% ipython --no-banner

In [1]: import numpy as np

In [2]: np.set_printoptions(suppress=True, linewidth=160)

In [3]: rng = np.random.default_rng(736)

In [4]: lab = rng.integers(0, 3, 8)

In [5]: data = (lab[:, None] == lab) * 4 + np.eye(8)

In [6]: data
Out[6]: 
array([[5., 0., 0., 4., 4., 0., 0., 0.],
       [0., 5., 0., 0., 0., 0., 0., 4.],
       [0., 0., 5., 0., 0., 4., 4., 0.],
       [4., 0., 0., 5., 4., 0., 0., 0.],
       [4., 0., 0., 4., 5., 0., 0., 0.],
       [0., 0., 4., 0., 0., 5., 4., 0.],
       [0., 0., 4., 0., 0., 4., 5., 0.],
       [0., 4., 0., 0., 0., 0., 0., 5.]])

In [7]: # splits into 3 blocks

In [8]: u, g = data[5], data[3]

In [9]: u @ u
Out[9]: np.float64(57.0)

In [10]: pr = (u @ g) / (u @ u) * u

In [11]: (g - pr) @ u
Out[11]: np.float64(0.0)

In [12]: round(float(np.linalg.norm(u + g) ** 2 + np.linalg.norm(u - g) ** 2), 3)
Out[12]: 228.0

In [13]: g - pr
Out[13]: array([4., 0., 0., 5., 4., 0., 0., 0.])

In [14]: np.linalg.matrix_rank(np.outer(u, g))
Out[14]: np.int64(1)

In [15]: M2 = data / np.linalg.norm(data, axis=1, keepdims=True)

In [16]: gram = M2 @ M2.T

In [17]: np.argwhere(np.triu(np.abs(gram) > 0.95, 1))
Out[17]: 
array([[0, 3],
       [0, 4],
       [1, 7],
       [2, 5],
       [2, 6],
       [3, 4],
       [5, 6]])

In [18]: (gram - 2 * np.eye(8)).round(6).argmax(axis=1)
Out[18]: array([3, 7, 5, 0, 0, 2, 2, 1])

In [19]: (np.abs(gram) > 0.9).astype(int)
Out[19]: 
array([[1, 0, 0, 1, 1, 0, 0, 0],
       [0, 1, 0, 0, 0, 0, 0, 1],
       [0, 0, 1, 0, 0, 1, 1, 0],
       [1, 0, 0, 1, 1, 0, 0, 0],
       [1, 0, 0, 1, 1, 0, 0, 0],
       [0, 0, 1, 0, 0, 1, 1, 0],
       [0, 0, 1, 0, 0, 1, 1, 0],
       [0, 1, 0, 0, 0, 0, 0, 1]])

In [20]: np.round(np.linalg.norm(M2, axis=1), 3)
Out[20]: array([1., 1., 1., 1., 1., 1., 1., 1.])

In [21]: m1 = np.load("mat.npy")

In [22]: m1
Out[22]: 
array([[-2,  2,  0,  0],
       [-1,  2,  0,  0],
       [ 0,  0, -2,  2],
       [ 0,  0, -1,  2]])

In [23]: m1 @ m1
Out[23]: 
array([[2, 0, 0, 0],
       [0, 2, 0, 0],
       [0, 0, 2, 0],
       [0, 0, 0, 2]])

In [24]: np.round(np.linalg.det(m1), 3)
Out[24]: np.float64(4.0)

In [25]: (np.linalg.matrix_power((m1 != 0) + (m1.T != 0) + np.eye(4), 4) > 0).astype(int)
Out[25]: 
array([[1, 1, 0, 0],
       [1, 1, 0, 0],
       [0, 0, 1, 1],
       [0, 0, 1, 1]])

In [26]: np.round(np.sort(np.linalg.eigvals(m1).real), 3)
Out[26]: array([-1.414, -1.414,  1.414,  1.414])

In [27]: np.flatnonzero(np.linalg.matrix_power((m1 != 0) + (m1.T != 0) + np.eye(4), 4)[2])
Out[27]: array([2, 3])

In [28]: (m1 != 0).astype(int)
Out[28]: 
array([[1, 1, 0, 0],
       [1, 1, 0, 0],
       [0, 0, 1, 1],
       [0, 0, 1, 1]])

In [29]: vals, evecs = np.linalg.eigh(data)

In [30]: vals.round(3)
Out[30]: array([ 1.,  1.,  1.,  1.,  1.,  9., 13., 13.])

In [31]: np.round(evecs.T @ data @ evecs, 3) + 0
Out[31]: 
array([[ 1.,  0.,  0.,  0.,  0.,  0.,  0.,  0.],
       [ 0.,  1.,  0.,  0.,  0.,  0.,  0.,  0.],
       [ 0.,  0.,  1.,  0.,  0.,  0.,  0.,  0.],
       [ 0.,  0.,  0.,  1.,  0.,  0.,  0.,  0.],
       [ 0.,  0.,  0.,  0.,  1.,  0.,  0.,  0.],
       [ 0.,  0.,  0.,  0.,  0.,  9.,  0.,  0.],
       [ 0.,  0.,  0.,  0.,  0.,  0., 13.,  0.],
       [ 0.,  0.,  0.,  0.,  0.,  0.,  0., 13.]])

In [32]: np.round(np.linalg.svd(data, compute_uv=False), 3)
Out[32]: array([13., 13.,  9.,  1.,  1.,  1.,  1.,  1.])

In [33]: q, evecs = np.linalg.qr(m1[:, :1])[0], np.linalg.qr(m1[:, 1:])[0]

In [34]: s = np.linalg.svd(q.T @ evecs, compute_uv=False)

In [35]: (s > 0.9).sum()
Out[35]: np.int64(1)

In [36]: np.round(np.linalg.norm(q @ q.T - evecs @ evecs.T, 2), 3)
Out[36]: np.float64(1.0)

In [37]: Uu, s, Vt = np.linalg.svd(m1, full_matrices=False)

In [38]: np.round(s / s[0], 3)
Out[38]: array([1.   , 1.   , 0.158, 0.158])

In [39]: np.round(Uu.T @ Uu, 3) + 0
Out[39]: 
array([[1., 0., 0., 0.],
       [0., 1., 0., 0.],
       [0., 0., 1., 0.],
       [0., 0., 0., 1.]])

In [40]: np.round(Vt @ Vt.T, 3) + 0
Out[40]: 
array([[1., 0., 0., 0.],
       [0., 1., 0., 0.],
       [0., 0., 1., 0.],
       [0., 0., 0., 1.]])

In [41]: np.allclose(Uu * s @ Vt, m1)
Out[41]: True

In [42]: Uu.shape, s.shape, Vt.shape
Out[42]: ((4, 4), (4,), (4, 4))

In [43]: np.round(np.poly(m1), 3)
Out[43]: array([ 1.,  0., -4.,  0.,  4.])

In [44]: np.round(np.linalg.det(m1[::-1]), 3)
Out[44]: np.float64(4.0)

In [45]: J = np.load("m.npy")

In [46]: J.round(3)
Out[46]: 
array([[-1.69 , -3.344,  0.285,  3.042,  1.274],
       [ 3.803, -0.011,  2.57 ,  1.967, -0.254],
       [ 1.268,  1.823, -2.959,  1.792,  2.846],
       [ 2.113, -2.964, -0.837, -2.773,  1.834],
       [-1.268,  1.308,  2.977, -0.986,  3.442]])

In [47]: M2 = data[0, 0] * data[1:] - np.outer(data[1:, 0], data[0])

In [48]: M2
Out[48]: 
array([[ 0., 25.,  0.,  0.,  0.,  0.,  0., 20.],
       [ 0.,  0., 25.,  0.,  0., 20., 20.,  0.],
       [ 0.,  0.,  0.,  9.,  4.,  0.,  0.,  0.],
       [ 0.,  0.,  0.,  4.,  9.,  0.,  0.,  0.],
       [ 0.,  0., 20.,  0.,  0., 25., 20.,  0.],
       [ 0.,  0., 20.,  0.,  0., 20., 25.,  0.],
       [ 0., 20.,  0.,  0.,  0.,  0.,  0., 25.]])

In [49]: data[:, 0] / data[0, 0]
Out[49]: array([1. , 0. , 0. , 0.8, 0.8, 0. , 0. , 0. ])

In [50]: np.linalg.matrix_rank(M2), np.linalg.matrix_rank(data)
Out[50]: (np.int64(7), np.int64(8))
